$ python -q
>>> import numpy as np
>>> from numpy import linalg as LA
>>> np.set_printoptions(suppress=True, linewidth=200)
>>> def tidy(a):
...     return np.round(a, 3) + 0
... 
>>> F = np.load("block5.npy")
>>> F
array([[ 0,  0, -3],
       [ 0, -2, -1],
       [ 1,  2,  4],
       [ 0, -5,  4],
       [ 4,  0, -3]])
>>> other = np.c_[F[:, :1] @ np.array([[3]]), np.array([1, 2, 1, 0, 0])]
>>> other
array([[ 0,  1],
       [ 0,  2],
       [ 3,  1],
       [ 0,  0],
       [12,  0]])
>>> tidy(LA.norm(other - F @ LA.lstsq(F, other)[0], axis=0))
array([0.   , 2.403])
>>> tidy(LA.lstsq(F, other[:, 0])[0])
array([3., 0., 0.])
>>> vec = np.array([0, -2, 1])
>>> y = F @ vec
>>> tidy(LA.lstsq(F, y)[0])
array([ 0., -2.,  1.])
>>> tidy(LA.solve(F.T @ F, F.T @ y))
array([ 0., -2.,  1.])
>>> rng = np.random.default_rng(758)
>>> y = y + 0.1 * rng.normal(size=5)
>>> tidy(y)
array([-2.967,  3.012,  0.216, 14.17 , -2.963])
>>> beta, *_ = LA.lstsq(F, y)
>>> beta.round()
array([ 0., -2.,  1.])
>>> tidy(F.T @ (y - F @ beta))
array([0., 0., 0.])
>>> [round(float(LA.norm(LA.solve(F.T @ F + lam * np.eye(3), F.T @ y))), 2) for lam in (0, 1, 10, 100)]
[2.26, 2.2, 1.81, 0.7]
>>> tidy(beta)
array([ 0.036, -2.006,  1.03 ])
>>> other = F + rng.integers(-2, 3, (5, 1)) @ rng.integers(-2, 3, (1, 3))
>>> other
array([[ 1, -2, -4],
       [-1,  0,  0],
       [ 2,  0,  3],
       [-2, -1,  6],
       [ 2,  4, -1]])
>>> tidy(LA.svd(other - F, compute_uv=False))
array([8.124, 0.   , 0.   ])
>>> LA.matrix_rank(other - F, tol=1e-8)
np.int64(1)
>>> G = F.T @ F
>>> np.allclose(G, G.T)
True
>>> (F @ F.T).shape
(5, 5)
>>> tidy(LA.svd(F, compute_uv=False) ** 2)
array([57.101, 28.69 , 15.208])
>>> np.diag(G)
array([17, 33, 51])
>>> m1 = np.load("arr.npy")
>>> tidy(m1)
array([[-0.355, -0.438, -0.826],
       [ 0.488, -0.841,  0.236],
       [-0.798, -0.319,  0.511]])
>>> other = np.array([[-1, 0], [0, 0], [1, 2]])
>>> tidy(np.einsum("ij->j", m1))
array([-0.665, -1.597, -0.079])
>>> other @ m1
Traceback (most recent call last):
  File "<python-input-35>", line 1, in <module>
    other @ m1
    ~~~~~~^~~~
ValueError: matmul: Input operand 1 has a mismatch in its core dimension 0, with gufunc signature (n?,k),(k,m?)->(n?,m?) (size 3 is different from 2)
>>> tidy(np.einsum("ik,kj->ji", m1, other))
array([[-0.472, -0.251,  1.309],
       [-1.652,  0.472,  1.023]])
>>> tidy(m1 @ other)
array([[-0.472, -1.652],
       [-0.251,  0.472],
       [ 1.309,  1.023]])
>>> K = np.load("a.npy")
>>> K
array([[-0.87,  0.99, -1.07, -0.19],
       [-1.17,  1.95, -1.55, -0.2 ],
       [-0.69,  0.57, -0.81, -0.17],
       [-0.45,  0.27, -0.51, -0.12],
       [ 1.32, -2.04,  1.72,  0.24]])
>>> vec = np.array([-1, 1, -1])
>>> y = F @ vec
>>> beta, lr = np.zeros(3), 1 / LA.norm(F, 2) ** 2
>>> for i in range(5):
...     beta -= lr * F.T @ (F @ beta - y)
...     if i % 1 == 0: print(i, round(LA.norm(F @ beta - y), 3))
... 
0 3.792
1 2.624
2 1.869
3 1.352
4 0.985
>>> tidy(LA.cond(F))
np.float64(1.938)
>>> tidy(beta)
array([-0.753,  0.986, -0.952])
>>> rk = LA.matrix_rank(K)
>>> rk
np.int64(2)
>>> ns = LA.svd(K)[2][rk:].T
>>> LA.matrix_rank(K.T @ K), LA.matrix_rank(K @ K.T)
(np.int64(2), np.int64(2))
>>> tidy(K @ ns)
array([[0., 0.],
       [0., 0.],
       [0., 0.],
       [0., 0.],
       [0., 0.]])
>>> np.allclose(K @ ns, 0)
True
>>> [int(LA.matrix_rank(np.delete(K, i, axis=0))) for i in range(5)]
[2, 2, 2, 2, 2]
>>> arr = np.loadtxt("x.csv", delimiter=",")
>>> tidy(arr)
array([[-0.623, -0.466, -0.467, -0.42 ],
       [ 0.571, -0.214, -0.758,  0.232],
       [-0.26 ,  0.851, -0.453, -0.055],
       [-0.467, -0.113, -0.052,  0.875]])
>>> # orthonormal columns
>>> Q = arr.astype(float).copy()
>>> for j in range(4):
...     Q[:, j] -= Q[:, :j] @ (Q[:, :j].T @ Q[:, j])
...     Q[:, j] /= LA.norm(Q[:, j])
... 
>>> tidy(Q.T @ Q)
array([[1., 0., 0., 0.],
       [0., 1., 0., 0.],
       [0., 0., 1., 0.],
       [0., 0., 0., 1.]])
>>> tidy(Q.T @ arr)
array([[1., 0., 0., 0.],
       [0., 1., 0., 0.],
       [0., 0., 1., 0.],
       [0., 0., 0., 1.]])
>>> W = np.array([[5, 0, -2], [-5, -1, 4], [-2, 3, -1], [-1, 3, 3]])
>>> beta = np.array([-2, 0, -1])
>>> hid = np.maximum(arr @ W + beta, 0)
>>> (hid > 0).astype(int)
array([[0, 0, 0],
       [1, 0, 0],
       [0, 0, 1],
       [0, 1, 1]])
>>> LA.matrix_rank(hid)
np.int64(3)
>>> (hid > 0).mean(axis=0)
array([0.25, 0.25, 0.5 ])
>>> Z = np.array([[2, 5], [0, -3], [-2, 4]])
>>> W @ Z
array([[ 14,  17],
       [-18,  -6],
       [ -2, -23],
       [ -8,  -2]])
>>> (hid @ Z).round(6).argmax(axis=1)
array([0, 1, 1, 1])
>>> feats = np.load("data.npy")
>>> feats
array([[-1,  0,  1,  2,  3],
       [ 4,  5,  6,  7,  8],
       [ 9, 10, 11, 12, 13]])
>>> # rows and columns are dependent
>>> left, sv, Vt = LA.svd(feats)
>>> tidy(sv)
array([28.474,  3.041,  0.   ])
>>> np.argmax(sv[:-1] / (sv[1:] + 1e-6)) + 1
np.int64(2)
>>> other = left[:, :2] @ np.diag(sv[:2]) @ Vt[:2]
>>> tidy(other)
array([[-1.,  0.,  1.,  2.,  3.],
       [ 4.,  5.,  6.,  7.,  8.],
       [ 9., 10., 11., 12., 13.]])
>>> LA.matrix_rank(other)
np.int64(2)
>>> tidy(LA.norm(feats - other, 2)), tidy(sv[2])
(np.float64(0.0), np.float64(0.0))
>>> LA.matrix_rank(feats, rtol=0.05)
np.int64(2)
>>> E = np.load("layer7.npy")
>>> E
array([[ 0.,  0.,  0.,  0.],
       [ 0.,  0.,  1., -2.],
       [ 0.,  1.,  0.,  0.],
       [ 0., -2.,  0.,  0.]])
>>> # looks like rank 2
>>> evals, evecs = LA.eigvalsh(E)
Traceback (most recent call last):
  File "<python-input-83>", line 1, in <module>
    evals, evecs = LA.eigvalsh(E)
    ^^^^^^^^^^^^
ValueError: too many values to unpack (expected 2)
>>> evals, evecs = LA.eigh(E)
>>> tidy(evecs.T @ E @ evecs)
array([[-2.236,  0.   ,  0.   ,  0.   ],
       [ 0.   ,  0.   ,  0.   ,  0.   ],
       [ 0.   ,  0.   ,  0.   ,  0.   ],
       [ 0.   ,  0.   ,  0.   ,  2.236]])
>>> (evals > 1e-8).sum(), (evals < -1e-8).sum()
(np.int64(1), np.int64(1))
>>> tidy(LA.eigvalsh(E + 5 * np.eye(4)))
array([2.764, 5.   , 5.   , 7.236])
>>> tidy(evecs.T @ evecs)
array([[1., 0., 0., 0.],
       [0., 1., 0., 0.],
       [0., 0., 1., 0.],
       [0., 0., 0., 1.]])
>>> tidy(LA.eigvalsh(E @ E))
array([0., 0., 5., 5.])
>>> data = np.array([[0, 1, 0, 0, 0],
...     [1, 0, 0, 0, 0],
...     [0, 0, 1, 0, 0],
...     [0, 0, 0, 0, 1],
...     [0, 0, 0, 1, 0]])
>>> rk = LA.matrix_rank(feats)
>>> rk
np.int64(2)
>>> ns = LA.svd(feats)[2][rk:].T
>>> np.allclose(feats @ ns, 0)
True
>>> other = LA.inv(data)
>>> np.allclose(other, data.T)
True
>>> tidy(LA.slogdet(data)[0])
np.float64(1.0)
>>> tidy(LA.cond(data))
np.float64(1.0)
>>> other
array([[0., 1., 0., 0., 0.],
       [1., 0., 0., 0., 0.],
       [0., 0., 1., 0., 0.],
       [0., 0., 0., 0., 1.],
       [0., 0., 0., 1., 0.]])
>>> tidy(LA.det(data) * LA.det(other))
np.float64(1.0)
>>> tidy(LA.inv(other))
array([[0., 1., 0., 0., 0.],
       [1., 0., 0., 0., 0.],
       [0., 0., 1., 0., 0.],
       [0., 0., 0., 0., 1.],
       [0., 0., 0., 1., 0.]])
>>> (np.abs(other) > 1e-9).astype(int)
array([[0, 1, 0, 0, 0],
       [1, 0, 0, 0, 0],
       [0, 0, 1, 0, 0],
       [0, 0, 0, 0, 1],
       [0, 0, 0, 1, 0]])
>>> tidy(LA.norm(data, axis=0))
array([1., 1., 1., 1., 1.])
>>> data[:, 1] @ data[:, 0]
np.int64(0)
>>> data @ data.T
array([[1, 0, 0, 0, 0],
       [0, 1, 0, 0, 0],
       [0, 0, 1, 0, 0],
       [0, 0, 0, 1, 0],
       [0, 0, 0, 0, 1]])
>>> evals, evecs = LA.eigh(data)
>>> tidy(LA.eigvalsh(data + 2 * np.eye(5)))
array([1., 1., 3., 3., 3.])
>>> evals
array([-1., -1.,  1.,  1.,  1.])
>>> tidy(LA.svd(data, compute_uv=False))
array([1., 1., 1., 1., 1.])
>>> tidy(evecs.T @ evecs)
array([[1., 0., 0., 0., 0.],
       [0., 1., 0., 0., 0.],
       [0., 0., 1., 0., 0.],
       [0., 0., 0., 1., 0.],
       [0., 0., 0., 0., 1.]])
>>> tidy(LA.eigvalsh(data @ data))
array([1., 1., 1., 1., 1.])
>>> np.unique(evals.round(6) + 0, return_counts=True)[1]
array([2, 3])
>>> vec = np.array([2, 0, 2, 2, 2])
>>> tidy(LA.det(data))
np.float64(1.0)
>>> W0 = np.load("out0.npy")
>>> W0
array([[ 3., -2.],
       [-2., -1.]])
>>> # symmetric, so the eigenvalues are real
>>> evals, evecs = LA.eigh(W0)
>>> vec = np.array([1, 2])
>>> vec @ W0 @ vec
np.float64(-9.0)
>>> tidy(evecs * np.abs(evals) @ evecs.T)
array([[ 3.536, -0.707],
       [-0.707,  2.121]])
>>> theta = np.radians(180)
>>> Rm = np.eye(2)
>>> Rm[1, 1] = Rm[0, 0] = np.cos(theta)
>>> Rm[1, 0], Rm[0, 1] = -np.sin(theta), np.sin(theta)
>>> tidy(Rm)
array([[-1.,  0.],
       [ 0., -1.]])
>>> other = W0 @ Rm.T
>>> np.allclose(LA.norm(W0, axis=1), LA.norm(other, axis=1))
True
>>> tidy(LA.det(Rm)), np.trace(Rm)
(np.float64(1.0), np.float64(-2.0))
>>> np.allclose(W0 @ W0.T, other @ other.T)
True
>>> tidy(np.abs(other - W0).max(axis=0))
array([6., 4.])
>>> tidy(other)
array([[-3.,  2.],
       [ 2.,  1.]])
